In [1]: import numpy as np

In [2]: np.set_printoptions(suppress=True, linewidth=200)

In [3]: feats = np.array([[4, 7, 6, 0, 2],
   ...:     [3, 6, 1, 7, 9],
   ...:     [8, 5, 9, 7, 6],
   ...:     [8, 1, 3, 1, 8],
   ...:     [6, 0, 1, 3, 5],
   ...:     [8, 7, 9, 4, 2],
   ...:     [8, 1, 9, 5, 0],
   ...:     [1, 6, 2, 1, 8]])

In [4]: feats[-1] = feats[0] + 5 * feats[1]

In [5]: feats
Out[5]: 
array([[ 4,  7,  6,  0,  2],
       [ 3,  6,  1,  7,  9],
       [ 8,  5,  9,  7,  6],
       [ 8,  1,  3,  1,  8],
       [ 6,  0,  1,  3,  5],
       [ 8,  7,  9,  4,  2],
       [ 8,  1,  9,  5,  0],
       [19, 37, 11, 35, 47]])

In [6]: W = np.array([[2, 3, -3, 2, 3],
   ...:     [-2, -3, 0, 3, 4],
   ...:     [-5, 3, 1, 4, 0],
   ...:     [-2, 5, 5, 0, 4],
   ...:     [-2, -4, -2, 2, 2]])

In [7]: c = np.array([-5, -3, -1, 3, 5])

In [8]: hid = np.maximum(feats @ W + c, 0)

In [9]: (hid > 0).astype(int)
Out[9]: 
array([[0, 0, 0, 1, 1],
       [0, 0, 1, 1, 1],
       [0, 1, 1, 1, 1],
       [0, 0, 0, 1, 1],
       [0, 1, 0, 1, 1],
       [0, 1, 0, 1, 1],
       [0, 1, 1, 1, 1],
       [0, 0, 1, 1, 1]])

In [10]: (hid > 0).mean(axis=0)
Out[10]: array([0. , 0.5, 0.5, 1. , 1. ])

In [11]: hid
Out[11]: 
array([[  0,   0,   0,  60,  49],
       [  0,   0,   8,  49,  84],
       [  0,  44,   7,  82,  89],
       [  0,   0,   0,  50,  53],
       [  0,  13,   0,  29,  45],
       [  0,  39,   0,  80,  77],
       [  0,  70,   9,  58,  53],
       [  0,   0,  34, 290, 444]])

In [12]: basis = np.array([[3, 7, -3], [8, 8, -4], [3, 1, 4], [0, -6, -8], [-3, -3, -1]])

In [13]: (hid @ basis).round(6).argmax(axis=1)
Out[13]: array([0, 0, 0, 0, 0, 0, 0, 0])

In [14]: P = feats @ np.linalg.solve(feats.T @ feats, feats.T)

In [15]: np.round(np.linalg.eigvalsh(P), 2) + 0
Out[15]: array([0., 0., 0., 1., 1., 1., 1., 1.])

In [16]: np.round(P @ feats[:, 1], 2) + 0
Out[16]: array([ 7.,  6.,  5.,  1.,  0.,  7.,  1., 37.])

In [17]: np.round(np.linalg.norm(feats, axis=1), 2)
Out[17]: array([10.25, 13.27, 15.97, 11.79,  8.43, 14.63, 13.08, 72.7 ])

In [18]: np.round(np.linalg.norm(feats) ** 2 / np.linalg.norm(feats, 2) ** 2, 2)
Out[18]: np.float64(1.08)

In [19]: np.round(np.linalg.norm(feats[0] - feats[6]), 2)
Out[19]: np.float64(9.49)

In [20]: round(np.linalg.norm(feats, 1), 2), np.round(np.linalg.norm(feats, np.inf), 2)
Out[20]: (np.float64(79.0), np.float64(149.0))

In [21]: np.round(np.linalg.norm(feats, 2), 2)
Out[21]: np.float64(77.24)

In [22]: np.round(np.linalg.norm(feats, axis=0), 2)
Out[22]: array([26.04, 39.12, 20.27, 37.07, 49.22])

In [23]: M2 = np.array([[3, 0, -3, -1, 3, -3],
    ...:     [0, 0, -3, -1, 1, -1],
    ...:     [-3, 0, 3, -2, 2, 3],
    ...:     [-2, -1, -2, -1, 2, 2],
    ...:     [-3, 1, 3, 3, 3, -1],
    ...:     [3, 1, -3, 0, 0, 0]])

In [24]: basis = np.array([[-1, -3, -1], [-1, -2, -2], [0, 0, -3]])

In [25]: K = np.block([[M2, np.zeros((6, 3))], [np.zeros((3, 6)), basis]])

In [26]: K
Out[26]: 
array([[ 3.,  0., -3., -1.,  3., -3.,  0.,  0.,  0.],
       [ 0.,  0., -3., -1.,  1., -1.,  0.,  0.,  0.],
       [-3.,  0.,  3., -2.,  2.,  3.,  0.,  0.,  0.],
       [-2., -1., -2., -1.,  2.,  2.,  0.,  0.,  0.],
       [-3.,  1.,  3.,  3.,  3., -1.,  0.,  0.,  0.],
       [ 3.,  1., -3.,  0.,  0.,  0.,  0.,  0.,  0.],
       [ 0.,  0.,  0.,  0.,  0.,  0., -1., -3., -1.],
       [ 0.,  0.,  0.,  0.,  0.,  0., -1., -2., -2.],
       [ 0.,  0.,  0.,  0.,  0.,  0.,  0.,  0., -3.]])

In [27]: W = np.array([[1, 1, -1, -1],
    ...:     [-1, 1, 2, 2],
    ...:     [0, 2, -2, 0],
    ...:     [-1, 1, 0, 2],
    ...:     [-2, 2, -1, -1],
    ...:     [-2, -2, 2, -2],
    ...:     [0, 0, 0, -1],
    ...:     [0, 2, 1, 1],
    ...:     [1, -2, 1, 0]])

In [28]: c = np.array([0, 2, 0, 2])

In [29]: hid = np.maximum(K @ W + c, 0)

In [30]: np.round((hid > 0).mean(axis=0), 2)
Out[30]: array([0.33, 0.56, 0.44, 0.56])

In [31]: basis = np.array([[0, 8, 7], [1, 6, 0], [4, 3, 5], [0, 3, 6]])

In [32]: W @ basis
Out[32]: 
array([[ -3,   8,  -4],
       [  9,  10,  15],
       [ -6,   6, -10],
       [  1,   4,   5],
       [ -2, -10, -25],
       [  6, -28, -16],
       [  0,  -3,  -6],
       [  6,  18,  11],
       [  2,  -1,  12]])

In [33]: hid @ basis
Out[33]: 
array([[ 10.,  92.,  28.],
       [ 12.,  20.,  28.],
       [  5.,   9.,   5.],
       [ 24.,  18.,  30.],
       [ 17., 138.,  72.],
       [ 20.,  34.,  45.],
       [  0.,   0.,   0.],
       [  2.,  15.,   6.],
       [  8.,  54.,  12.]])

In [34]: (hid @ basis).round(6).argmax(axis=1)
Out[34]: array([1, 2, 1, 2, 1, 2, 0, 1, 1])

In [35]: def softmax(z):
    ...:     e = np.exp(z - z.max(axis=-1, keepdims=True))
    ...:     return e / e.sum(axis=-1, keepdims=True)
    ...: 

In [36]: np.round(softmax(10 * K[4]), 2) + 0
Out[36]: array([0.  , 0.  , 0.33, 0.33, 0.33, 0.  , 0.  , 0.  , 0.  ])

In [37]: S = K @ K.T / np.sqrt(9)

In [38]: np.round(softmax(S + np.triu(np.full(S.shape, -np.inf), 1)), 2) + 0
Out[38]: 
array([[1.  , 0.  , 0.  , 0.  , 0.  , 0.  , 0.  , 0.  , 0.  ],
       [0.79, 0.21, 0.  , 0.  , 0.  , 0.  , 0.  , 0.  , 0.  ],
       [0.  , 0.  , 1.  , 0.  , 0.  , 0.  , 0.  , 0.  , 0.  ],
       [0.  , 0.02, 0.12, 0.86, 0.  , 0.  , 0.  , 0.  , 0.  ],
       [0.  , 0.  , 0.  , 0.  , 1.  , 0.  , 0.  , 0.  , 0.  ],
       [0.41, 0.02, 0.  , 0.  , 0.  , 0.57, 0.  , 0.  , 0.  ],
       [0.02, 0.02, 0.02, 0.02, 0.02, 0.02, 0.87, 0.  , 0.  ],
       [0.02, 0.02, 0.02, 0.02, 0.02, 0.02, 0.44, 0.44, 0.  ],
       [0.03, 0.03, 0.03, 0.03, 0.03, 0.03, 0.08, 0.2 , 0.55]])
